$ ipython --no-banner

In [1]: import numpy as np

In [2]: import numpy.linalg as la

In [3]: np.set_printoptions(suppress=True, linewidth=160)

In [4]: tidy = lambda a: np.round(a, 3) + 0

In [5]: data = np.loadtxt("arr.csv", delimiter=",")

In [6]: data
Out[6]: 
array([[ 5.,  0.,  9.,  0.,  0.],
       [ 1.,  3., 11.,  0., 10.],
       [ 0.,  0.,  9.,  0., 28.],
       [ 0.,  0., 10.,  0., 10.],
       [ 0.,  0., 26.,  0., 23.],
       [ 0.,  0., 16.,  0., 16.],
       [ 0.,  0., 14.,  0., 21.],
       [ 0.,  0., 24.,  0.,  0.],
       [ 3.,  0.,  9.,  0.,  0.],
       [ 0.,  0., 13.,  0., 12.],
       [ 5.,  2.,  9.,  0.,  0.],
       [ 0.,  0., 19.,  0., 18.],
       [ 0.,  2., 10.,  0., 17.],
       [28., 18.,  0.,  0.,  0.],
       [ 3.,  0.,  9.,  0.,  0.],
       [ 0.,  0.,  2.,  0.,  9.],
       [ 0.,  0., 15.,  0.,  3.],
       [21.,  0.,  0.,  0.,  0.],
       [ 0.,  0., 17.,  0.,  0.],
       [ 0.,  0., 31.,  0.,  0.]])

In [7]: tidy(np.trace(la.pinv(data) @ data))
Out[7]: np.float64(4.0)

In [8]: np.abs(np.diag(la.qr(data)[1])) > 1e-9
Out[8]: array([ True,  True,  True, False,  True])

In [9]: np.allclose(data[:-1].T @ la.lstsq(data[:-1].T, data[-1])[0], data[-1])
Out[9]: True

In [10]: la.inv(data)
LinAlgError: Last 2 dimensions of the array must be square


In [11]: tidy(la.svd(data, compute_uv=False))
Out[11]: array([78.704, 39.232, 35.844, 10.617,  0.   ])

In [12]: data.shape
Out[12]: (20, 5)

In [13]: data.sum(axis=1)
Out[13]: array([14., 25., 37., 20., 49., 32., 35., 24., 12., 25., 16., 37., 29., 46., 12., 11., 18., 21., 17., 31.])

In [14]: data - data[0]
Out[14]: 
array([[ 0.,  0.,  0.,  0.,  0.],
       [-4.,  3.,  2.,  0., 10.],
       [-5.,  0.,  0.,  0., 28.],
       [-5.,  0.,  1.,  0., 10.],
       [-5.,  0., 17.,  0., 23.],
       [-5.,  0.,  7.,  0., 16.],
       [-5.,  0.,  5.,  0., 21.],
       [-5.,  0., 15.,  0.,  0.],
       [-2.,  0.,  0.,  0.,  0.],
       [-5.,  0.,  4.,  0., 12.],
       [ 0.,  2.,  0.,  0.,  0.],
       [-5.,  0., 10.,  0., 18.],
       [-5.,  2.,  1.,  0., 17.],
       [23., 18., -9.,  0.,  0.],
       [-2.,  0.,  0.,  0.,  0.],
       [-5.,  0., -7.,  0.,  9.],
       [-5.,  0.,  6.,  0.,  3.],
       [16.,  0., -9.,  0.,  0.],
       [-5.,  0.,  8.,  0.,  0.],
       [-5.,  0., 22.,  0.,  0.]])

In [15]: r = la.matrix_rank(data)

In [16]: r
Out[16]: np.int64(4)

In [17]: ns = la.svd(data)[2][r:].T

In [18]: [int(la.matrix_rank(data[:i])) for i in range(1, len(data) + 1)]
Out[18]: [1, 2, 3, 4, 4, 4, 4, 4, 4, 4, 4, 4, 4, 4, 4, 4, 4, 4, 4, 4]

In [19]: ns.shape
Out[19]: (5, 1)

In [20]: left, sig, vt = la.svd(data)

In [21]: tidy(sig)
Out[21]: array([78.704, 39.232, 35.844, 10.617,  0.   ])

In [22]: np.argmax(sig[:-1] / (sig[1:] + 1e-6)) + 1
Out[22]: np.int64(4)

In [23]: M2 = left[:, :4] @ np.diag(sig[:4]) @ vt[:4]

In [24]: tidy(M2)
Out[24]: 
array([[ 5.,  0.,  9.,  0.,  0.],
       [ 1.,  3., 11.,  0., 10.],
       [ 0.,  0.,  9.,  0., 28.],
       [ 0.,  0., 10.,  0., 10.],
       [ 0.,  0., 26.,  0., 23.],
       [ 0.,  0., 16.,  0., 16.],
       [ 0.,  0., 14.,  0., 21.],
       [ 0.,  0., 24.,  0.,  0.],
       [ 3.,  0.,  9.,  0.,  0.],
       [ 0.,  0., 13.,  0., 12.],
       [ 5.,  2.,  9.,  0.,  0.],
       [ 0.,  0., 19.,  0., 18.],
       [ 0.,  2., 10.,  0., 17.],
       [28., 18.,  0.,  0.,  0.],
       [ 3.,  0.,  9.,  0.,  0.],
       [ 0.,  0.,  2.,  0.,  9.],
       [ 0.,  0., 15.,  0.,  3.],
       [21.,  0.,  0.,  0.,  0.],
       [ 0.,  0., 17.,  0.,  0.],
       [ 0.,  0., 31.,  0.,  0.]])

In [25]: la.matrix_rank(M2)
Out[25]: np.int64(4)

In [26]: tidy(np.abs(data - M2).max())
Out[26]: np.float64(0.0)

In [27]: K = np.array([[2, 3, 3, 1, 1],
    ...:     [0, 2, 1, 3, 3],
    ...:     [0, 1, 1, 0, 0],
    ...:     [3, 3, 1, 2, 0],
    ...:     [1, 0, 0, 2, 2]])

In [28]: K[-1] = K[0] + 5 * K[1]

In [29]: K
Out[29]: 
array([[ 2,  3,  3,  1,  1],
       [ 0,  2,  1,  3,  3],
       [ 0,  1,  1,  0,  0],
       [ 3,  3,  1,  2,  0],
       [ 2, 13,  8, 16, 16]])

In [30]: left, sig, vt = la.svd(K)

In [31]: V = vt[:(sig > 1e-8).sum()]

In [32]: rng = np.random.default_rng(60686)

In [33]: vec = K[4] + -3 * K[1] + rng.integers(2) * np.eye(5)[1]

In [34]: vec
Out[34]: array([2., 7., 5., 7., 7.])

In [35]: tidy(la.norm(vec - V.T @ V @ vec))
Out[35]: np.float64(0.0)

In [36]: tidy(V.T @ V)
Out[36]: 
array([[ 0.994, -0.038,  0.038,  0.047, -0.034],
       [-0.038,  0.774,  0.226,  0.282, -0.207],
       [ 0.038,  0.226,  0.774, -0.282,  0.207],
       [ 0.047,  0.282, -0.282,  0.647,  0.259],
       [-0.034, -0.207,  0.207,  0.259,  0.81 ]])

In [37]: mat = np.load("w.npy")

In [38]: mat
Out[38]: 
array([[0, 6, 3, 0, 4, 8],
       [0, 9, 8, 5, 4, 9],
       [0, 9, 8, 5, 4, 9],
       [3, 5, 1, 0, 5, 8],
       [7, 9, 8, 7, 5, 6]])

In [39]: tidy(la.norm(mat, axis=1))
Out[39]: array([11.18 , 16.34 , 16.34 , 11.136, 17.436])

In [40]: tidy(la.norm(mat) ** 2 / la.norm(mat, 2) ** 2)
Out[40]: np.float64(1.104)

In [41]: tidy(la.norm(mat, axis=0))
Out[41]: array([ 7.616, 17.436, 14.213,  9.95 ,  9.899, 18.055])
